>>> import numpy as np
>>> import numpy.linalg as la
>>> np.set_printoptions(precision=2, suppress=True, linewidth=160, legacy="1.25")
>>> mat = np.array([[-0.88, 0.8, 0.62, 0.62],
...     [0.4, -2.0, -2.05, -0.65],
...     [0.49, -0.2, -0.08, -0.29],
...     [-1.46, -0.8, -1.27, 0.55],
...     [-0.33, -0.6, -0.74, 0.03]])
>>> # rank 2
>>> t = np.radians(180)
>>> R = np.eye(4)
>>> R[0, 0] = R[2, 2] = np.cos(t)
>>> R[0, 2], R[2, 0] = -np.sin(t), np.sin(t)
>>> R.round(2) + 0
array([[-1.,  0.,  0.,  0.],
       [ 0.,  1.,  0.,  0.],
       [ 0.,  0., -1.,  0.],
       [ 0.,  0.,  0.,  1.]])
>>> Y = mat @ R.T
>>> np.round(la.svd(mat, compute_uv=False), 2) + 0, np.round(la.svd(Y, compute_uv=False), 2) + 0
(array([3.54, 2.12, 0.  , 0.  ]), array([3.54, 2.12, 0.  , 0.  ]))
>>> round(la.det(R), 2), np.trace(R)
(1.0, 0.0)
>>> np.allclose(mat @ mat.T, Y @ Y.T)
True
>>> np.round(np.trace(la.pinv(mat) @ mat), 2)
2.0
>>> mat @ la.pinv(mat) @ mat
array([[-0.88,  0.8 ,  0.62,  0.62],
       [ 0.4 , -2.  , -2.05, -0.65],
       [ 0.49, -0.2 , -0.08, -0.29],
       [-1.46, -0.8 , -1.27,  0.55],
       [-0.33, -0.6 , -0.74,  0.03]])
>>> Y = np.array([[0, 2, 0, 2], [2, 4, 2, 2], [1, 1, 1, 1], [1, 2, 5, 5]])
>>> Y[-1] = Y[0]
>>> X = Y + 0.1 * np.eye(4)
>>> X
array([[0.1, 2. , 0. , 2. ],
       [2. , 4.1, 2. , 2. ],
       [1. , 1. , 1.1, 1. ],
       [0. , 2. , 0. , 2.1]])
>>> x0 = np.array([3, 3, 3, 1])
>>> target = X @ x0
>>> target
array([ 8.3, 26.3, 10.3,  8.1])
>>> la.solve(X.T, X[0])
array([ 1., -0.,  0., -0.])
>>> la.solve(X, -2 * target)
array([-6., -6., -6., -2.])
>>> rng = np.random.default_rng(93)
>>> Y = X + rng.integers(-2, 3, (4, 3)) @ rng.integers(-2, 3, (3, 4))
>>> Y
array([[-3.9, 10. ,  2. ,  0. ],
       [ 2. ,  3.1,  0. ,  4. ],
       [-2. ,  3. ,  7.1,  5. ],
       [ 3. ,  2. , -2. , -5.9]])
>>> np.round(la.svd(Y - X, compute_uv=False), 2) + 0
array([11.63,  9.47,  3.76,  0.  ])
>>> f = np.array([2, 0, 3, 3])
>>> Y = X + np.outer(f, np.eye(4)[1])
>>> la.matrix_rank(la.inv(Y) - la.inv(X), tol=1e-8)
1
>>> round(float(la.det(Y) / la.det(X)), 2), round(1 + la.solve(X, f)[1], 2)
(-1.15, -1.15)
>>> Y
array([[0.1, 4. , 0. , 2. ],
       [2. , 4.1, 2. , 2. ],
       [1. , 4. , 1.1, 1. ],
       [0. , 5. , 0. , 2.1]])
>>> cov = X.T @ X
>>> np.trace(cov), (X ** 2).sum()
(49.44, 49.44)
>>> np.round(la.eigvalsh(cov)[::-1], 2) + 0
array([44.63,  4.39,  0.41,  0.  ])
>>> la.matrix_rank(cov)
4
>>> W0 = np.array([[-2, 3, 3],
...     [-5, 5, 5],
...     [-2, 5, 5],
...     [1, 5, 5],
...     [3, 5, 3],
...     [1, 4, 3],
...     [1, 7, 5],
...     [3, 8, 3],
...     [0, 7, 4],
...     [-1, 8, 3],
...     [0, 8, 2],
...     [0, 6, 2],
...     [-1, 4, 3],
...     [-2, 4, 2],
...     [1, 3, 3],
...     [-1, 3, 2],
...     [-3, 6, -1]])
>>> Xs = W0 - W0.mean(axis=0)
>>> evecs = la.svd(Xs)[2][:1]
>>> Y = Xs - Xs @ evecs.T @ evecs
>>> np.cov(Xs @ evecs.T, rowvar=False)
array(4.75)
>>> (Xs @ evecs.T).std(axis=0)
array([2.11])
>>> np.diag(evecs.T @ evecs)
array([0.77, 0.21, 0.02])
>>> Y.std(axis=0)
array([0.74, 1.41, 1.45])
>>> cov = np.cov(W0, rowvar=False)
>>> cov.shape
(3, 3)
>>> round(np.corrcoef(W0[:, 0], W0[:, 1])[0, 1], 2)
0.23
>>> np.argwhere(np.triu(np.abs(np.corrcoef(W0.T)) > 0.8, 1))
array([], shape=(0, 2), dtype=int64)
>>> np.median(W0, axis=0)
array([0., 5., 3.])
>>> np.argsort(-W0.std(axis=0).round(6), kind="stable")
array([0, 1, 2])
>>> W2 = W0[[12, 2]].astype(float)
>>> for _ in range(3):
...     idx = la.norm(W0[:, None] - W2, axis=-1).argmin(axis=1)
...     W2 = np.array([W0[idx == j].mean(axis=0) for j in range(2)])
... 
>>> idx
array([0, 1, 1, 0, 0, 0, 1, 0, 1, 1, 0, 0, 0, 0, 0, 0, 0])
>>> W2[1] - W2[0]
array([-1.4 ,  1.48,  1.9 ])
>>> np.abs(W2[1] - W2[0]).argmax()
2
>>> W2
array([[ 0.  ,  4.92,  2.5 ],
       [-1.4 ,  6.4 ,  4.4 ]])
>>> np.bincount(idx)
array([12,  5])
>>> arr = np.load("out3.npy")
>>> arr
array([[-3.,  0.,  0.,  0.,  0.],
       [ 0., -2.,  0.,  1.,  7.],
       [ 0.,  0., -3.,  0.,  0.],
       [ 0.,  1.,  0., -2.,  7.],
       [ 0.,  7.,  0.,  7., 46.]])
>>> # equal to its transpose
>>> x0 = np.array([-1, 1, -1, 1, 1])
>>> target = arr @ x0
>>> beta, lr = np.zeros(5), 1 / la.norm(arr, 2) ** 2
>>> for i in range(12):
...     beta -= lr * arr.T @ (arr @ beta - target)
...     if i % 2 == 0: print(i, round(la.norm(arr @ beta - target), 2))
... 
0 5.52
2 5.48
4 5.43
6 5.39
8 5.35
10 5.31
>>> round(float(la.cond(arr)), 2)
16.0
>>> beta
array([-0.05,  0.21, -0.05,  0.21,  1.22])
>>> w, evecs = la.eigh(arr)
>>> (w > 1e-8).sum(), (w < -1e-8).sum()
(1, 4)
>>> np.abs(evecs[:, -1])
array([0.  , 0.14, 0.  , 0.14, 0.98])
>>> np.round(evecs @ np.diag(w) @ evecs.T, 2) + 0
array([[-3.,  0.,  0.,  0.,  0.],
       [ 0., -2.,  0.,  1.,  7.],
       [ 0.,  0., -3.,  0.,  0.],
       [ 0.,  1.,  0., -2.,  7.],
       [ 0.,  7.,  0.,  7., 46.]])
>>> round(w.sum(), 2), np.trace(arr)
(36.0, 36.0)
>>> np.round(evecs.T @ arr @ evecs, 2) + 0
array([[-3.,  0.,  0.,  0.,  0.],
       [ 0., -3.,  0.,  0.,  0.],
       [ 0.,  0., -3.,  0.,  0.],
       [ 0.,  0.,  0., -3.,  0.],
       [ 0.,  0.,  0.,  0., 48.]])
>>> np.round(evecs.T @ evecs, 2) + 0
array([[1., 0., 0., 0., 0.],
       [0., 1., 0., 0., 0.],
       [0., 0., 1., 0., 0.],
       [0., 0., 0., 1., 0.],
       [0., 0., 0., 0., 1.]])
>>> la.svd(arr, compute_uv=False)
array([48.,  3.,  3.,  3.,  3.])
>>> la.eigvalsh(arr + 4 * np.eye(5))
array([ 1.,  1.,  1.,  1., 52.])
>>> np.abs(evecs[:, -1]).round(6).argmax()
4
